$ ipython --no-banner

In [1]: import numpy as np

In [2]: np.set_printoptions(precision=2, suppress=True, linewidth=200, sign=" ")

In [3]: W0 = np.loadtxt("w.csv", delimiter=",")

In [4]: W0
Out[4]: 
array([[ 0.76,  0.72,  0.37],
       [-2.42, -2.4 , -1.2 ],
       [-0.82, -0.83, -0.42],
       [ 2.56,  2.58,  1.29],
       [ 1.42,  1.4 ,  0.68],
       [-0.06, -0.1 , -0.06],
       [-0.29, -0.31, -0.14],
       [-3.95, -3.91, -1.93],
       [-2.92, -2.9 , -1.46],
       [ 2.27,  2.29,  1.13],
       [ 0.83,  0.85,  0.42],
       [-0.25, -0.25, -0.11],
       [-2.64, -2.64, -1.3 ],
       [ 0.93,  0.89,  0.45],
       [ 4.19,  4.24,  2.11],
       [-2.62, -2.62, -1.34],
       [ 0.3 ,  0.31,  0.19],
       [ 1.22,  1.24,  0.62],
       [ 1.4 ,  1.41,  0.71],
       [-0.2 , -0.2 , -0.11],
       [-0.25, -0.23, -0.17],
       [-0.36, -0.39, -0.21],
       [ 0.  ,  0.01,  0.01],
       [ 2.62,  2.65,  1.28],
       [-1.32, -1.32, -0.65],
       [ 3.94,  3.96,  1.95],
       [ 1.9 ,  1.9 ,  0.96],
       [-1.2 , -1.2 , -0.61],
       [ 2.37,  2.32,  1.17],
       [-0.74, -0.74, -0.4 ]])

In [5]: cov = np.cov(W0, rowvar=False)

In [6]: np.round(np.polyfit(W0[:, 0], W0[:, 2], 1), 2) + 0
Out[6]: array([ 0.5,  0. ])

In [7]: np.median(W0, axis=0)
Out[7]: array([-0.03, -0.05, -0.02])

In [8]: F = np.load("arr.npy")

In [9]: F
Out[9]: 
array([[-1.55,  2.91,  2.93],
       [-0.13, -0.61,  4.19],
       [-2.11, -2.74, -0.99],
       [-0.53, -2.07,  0.47],
       [-2.44, -1.48, -2.36],
       [-3.7 , -2.69,  2.47],
       [ 1.09, -2.68,  4.08],
       [-0.68, -0.23,  1.21],
       [-5.24, -4.24, -1.53],
       [-1.16,  5.25, -1.11],
       [-0.35,  3.37,  1.47],
       [ 2.1 ,  3.22, -0.74],
       [-1.59,  5.74, -3.17],
       [ 2.29,  2.34,  1.13],
       [-4.62, -4.4 ,  0.65],
       [ 0.97, -1.96, -4.52],
       [-0.71,  0.81,  1.41],
       [-6.14, -0.24,  2.22],
       [-0.49,  0.38, -1.82],
       [ 2.44,  4.18, -4.75],
       [ 0.2 , -4.53, -0.75],
       [ 0.16, -0.27,  0.72],
       [ 2.77, -0.5 , -1.11],
       [-0.03, -2.36, -3.84],
       [ 0.31,  2.3 , -3.19]])

In [10]: Ac = F - F.mean(axis=0)

In [11]: evecs = np.linalg.svd(Ac)[2][:1]

In [12]: A2 = Ac - Ac @ evecs.T @ evecs

In [13]: round(float(np.linalg.norm(A2) / np.linalg.norm(Ac)), 2)
Out[13]: 0.69

In [14]: np.linalg.norm(A2, axis=1).round(6).argmax()
Out[14]: np.int64(15)
